$ ipython --no-banner

In [1]: import numpy as np

In [2]: np.set_printoptions(precision=2, suppress=True, linewidth=140, sign=" ")

In [3]: feats = np.load("w.npy")

In [4]: print(feats)
[[ 0.02 -0.07 -0.56 -0.85]
 [ 1.21  1.21  0.77  1.54]
 [-0.35 -0.26  0.35  0.43]]

In [5]: print(np.count_nonzero(feats))
12

In [6]: print(feats.mean(axis=0))
[ 0.29  0.29  0.19  0.37]

In [7]: J = np.loadtxt("mat.csv", delimiter=",")

In [8]: print(J)
[[ 23.16  -1.01  17.83]
 [-10.1  -17.06 -20.86]
 [-34.58  30.18 -19.34]
 [  9.3   -9.17  19.76]
 [-21.83 -30.78  16.21]
 [  2.55 -39.43 -20.73]
 [ 21.63 -22.6   -6.98]
 [ -0.72 -16.61 -44.71]
 [ -3.66 -18.35   2.44]
 [  6.91  -3.54  -6.72]]

In [9]: cen = J - J.mean(axis=0)

In [10]: Uu, s, Vh = np.linalg.svd(cen, full_matrices=False)

In [11]: print(np.abs(Vh[-1]))
[ 0.78  0.53  0.32]

In [12]: print(np.round(cen.mean(axis=0), 2) + 0)
[ 0.  0.  0.]

In [13]: print(np.abs(Uu[:, 0]).argmax())
2

In [14]: print(np.abs(Vh[0]).argmax())
2

In [15]: gram = np.cov(J, rowvar=False)

In [16]: print(gram)
[[ 325.32 -104.11   94.33]
 [-104.11  364.13   -4.36]
 [  94.33   -4.36  434.52]]

In [17]: print(np.argsort(-J.std(axis=0).round(6), kind="stable"))
[ 2  1  0]

In [18]: print(np.polyfit(J[:, 2], J[:, 0], 1))
[ 0.22  0.64]

In [19]: print(J.std(axis=0))
[ 17.11  18.1   19.78]

In [20]: print((gram - gram.T) / 2)
[[ 0.  0.  0.]
 [ 0.  0.  0.]
 [ 0.  0.  0.]]

In [21]: print(gram @ gram)
[[125568.36 -72190.45  72129.84]
 [-72190.45 143446.52 -13299.25]
 [ 72129.84 -13299.25 197726.35]]

In [22]: print(np.round(np.abs(np.linalg.eigvals(gram)).max(), 2))
515.02

In [23]: M2 = np.c_[J[:, :1] @ np.array([[1]]), np.array([-5, 5, 5, -2, -4, 3, 0, -9, 9, -6])]

In [24]: print(M2)
[[ 23.16  -5.  ]
 [-10.1    5.  ]
 [-34.58   5.  ]
 [  9.3   -2.  ]
 [-21.83  -4.  ]
 [  2.55   3.  ]
 [ 21.63   0.  ]
 [ -0.72  -9.  ]
 [ -3.66   9.  ]
 [  6.91  -6.  ]]

In [25]: print(np.linalg.matrix_rank(M2))
2

In [26]: print(np.round(np.linalg.lstsq(J, M2[:, 0])[0], 2) + 0)
[ 1.  0.  0.]

In [27]: print(np.round(np.linalg.norm(M2 - J @ np.linalg.lstsq(J, M2)[0], axis=0), 2) + 0)
[  0.    16.18]

In [28]: M = np.load("data.npy")

In [29]: print(M)
[[-4.76  2.45 -5.73]
 [-5.45  2.67 -7.28]
 [-6.65  3.   -6.27]
 [-5.85  3.43 -5.41]
 [-6.08  2.98 -6.01]
 [-5.38  3.58 -4.31]
 [-5.4   4.11 -6.51]
 [-7.41  2.76 -6.44]
 [-6.67  3.1  -3.84]
 [-6.15  3.43 -5.06]
 [-5.51  3.49 -5.12]
 [-5.72  2.56 -4.08]
 [-5.69  2.65 -5.18]]

In [30]: x0 = np.array([2, 2, 1])

In [31]: rhs = M @ x0

In [32]: coef, lr = np.zeros(3), 1 / np.linalg.norm(M, 2) ** 2

In [33]: for i in range(20):
    ...:     coef -= lr * M.T @ (M @ coef - rhs)
    ...:     if i % 5 == 0: print(i, round(np.linalg.norm(M @ coef - rhs), 2))
    ...: 
0 5.19
5 5.09
10 5.0
15 4.9

In [34]: print(np.round(np.linalg.cond(M), 2))
16.24
